$ python -q
>>> import numpy as np
>>> np.set_printoptions(precision=3, suppress=True, linewidth=200, sign=" ")
>>> rd = lambda a: np.round(a, 3) + 0
>>> A = np.load("block16.npy")
>>> A
array([[ 0,  0,  1,  0,  0,  0,  0],
       [ 0,  0,  1,  0,  0,  0,  0],
       [ 1,  1,  0,  0,  0,  0,  0],
       [ 0,  0,  0,  0,  1,  0,  1],
       [ 0,  0,  0,  1,  0,  1,  1],
       [ 0,  0,  0,  0,  1,  0,  1],
       [ 0,  0,  0,  1,  1,  1,  0]])
>>> np.trace(A @ A @ A) // 6
np.int64(2)
>>> print(np.argwhere(np.triu(A)))
[[ 0  2]
 [ 1  2]
 [ 3  4]
 [ 3  6]
 [ 4  5]
 [ 4  6]
 [ 5  6]]
>>> A @ A
array([[ 1,  1,  0,  0,  0,  0,  0],
       [ 1,  1,  0,  0,  0,  0,  0],
       [ 0,  0,  2,  0,  0,  0,  0],
       [ 0,  0,  0,  2,  1,  2,  1],
       [ 0,  0,  0,  1,  3,  1,  2],
       [ 0,  0,  0,  2,  1,  2,  1],
       [ 0,  0,  0,  1,  2,  1,  3]])
>>> L = np.diag(A.sum(axis=1)) - A
>>> round(np.linalg.det(L[1:, 1:]))
0
>>> L
array([[ 1,  0, -1,  0,  0,  0,  0],
       [ 0,  1, -1,  0,  0,  0,  0],
       [-1, -1,  2,  0,  0,  0,  0],
       [ 0,  0,  0,  2, -1,  0, -1],
       [ 0,  0,  0, -1,  3, -1, -1],
       [ 0,  0,  0,  0, -1,  2, -1],
       [ 0,  0,  0, -1, -1, -1,  3]])
>>> rd(np.linalg.eigvalsh(L))
array([ 0.,  0.,  1.,  2.,  3.,  4.,  4.])
>>> Uu, s, vt = np.linalg.svd(A)
>>> rd(s)
array([ 2.562,  1.562,  1.414,  1.414,  1.   ,  0.   ,  0.   ])
>>> Y = Uu[:, :5] @ np.diag(s[:5]) @ vt[:5]
>>> print(rd(np.linalg.norm(A - Y) / np.linalg.norm(A)))
0.0
>>> [round(float(x), 3) for x in np.linalg.svd(A, compute_uv=False)[:3]]
[2.562, 1.562, 1.414]
>>> rd(np.linalg.norm(A, 2) / np.linalg.norm(A))
np.float64(0.685)
>>> print(np.linalg.matrix_rank(A, rtol=0.1))
5
>>> mat = np.loadtxt("w.csv", delimiter=",")
>>> print(mat)
[[ 0.  0.  0.  1.  1.]
 [ 0.  0.  1.  0.  0.]
 [ 0.  1.  0.  0.  0.]
 [ 1.  0.  0.  0.  1.]
 [ 1.  0.  0.  1.  0.]]
>>> np.argwhere(np.triu(mat))
array([[ 0,  3],
       [ 0,  4],
       [ 1,  2],
       [ 3,  4]])
>>> print(np.trace(mat @ mat @ mat) // 6)
1.0
>>> mat.sum(axis=0)
array([ 2.,  1.,  1.,  2.,  2.])
>>> L = np.diag(mat.sum(axis=1)) - mat
>>> round(np.linalg.det(L[1:, 1:]))
0
>>> L @ np.ones(5)
array([ 0.,  0.,  0.,  0.,  0.])
>>> (np.linalg.eigvalsh(L) < 1e-8).sum()
np.int64(2)
>>> L
array([[ 2.,  0.,  0., -1., -1.],
       [ 0.,  1., -1.,  0.,  0.],
       [ 0., -1.,  1.,  0.,  0.],
       [-1.,  0.,  0.,  2., -1.],
       [-1.,  0.,  0., -1.,  2.]])
>>> w, evecs = np.linalg.eigvalsh(mat)
Traceback (most recent call last):
  File "<python-input-29>", line 1, in <module>
    w, evecs = np.linalg.eigvalsh(mat)
    ^^^^^^^^
ValueError: too many values to unpack (expected 2)
>>> w, evecs = np.linalg.eigh(mat)
>>> rd(evecs.T @ mat @ evecs)
array([[-1.,  0.,  0.,  0.,  0.],
       [ 0., -1.,  0.,  0.,  0.],
       [ 0.,  0., -1.,  0.,  0.],
       [ 0.,  0.,  0.,  1.,  0.],
       [ 0.,  0.,  0.,  0.,  2.]])
>>> rd(np.linalg.svd(mat, compute_uv=False))
array([ 2.,  1.,  1.,  1.,  1.])
>>> print(rd(w))
[-1. -1. -1.  1.  2.]
>>> rd(evecs.T @ evecs)
array([[ 1.,  0.,  0.,  0.,  0.],
       [ 0.,  1.,  0.,  0.,  0.],
       [ 0.,  0.,  1.,  0.,  0.],
       [ 0.,  0.,  0.,  1.,  0.],
       [ 0.,  0.,  0.,  0.,  1.]])
>>> rd(w.sum()), np.trace(mat)
(np.float64(0.0), np.float64(0.0))
>>> np.unique(w.round(6) + 0, return_counts=True)[1]
array([ 3,  1,  1])
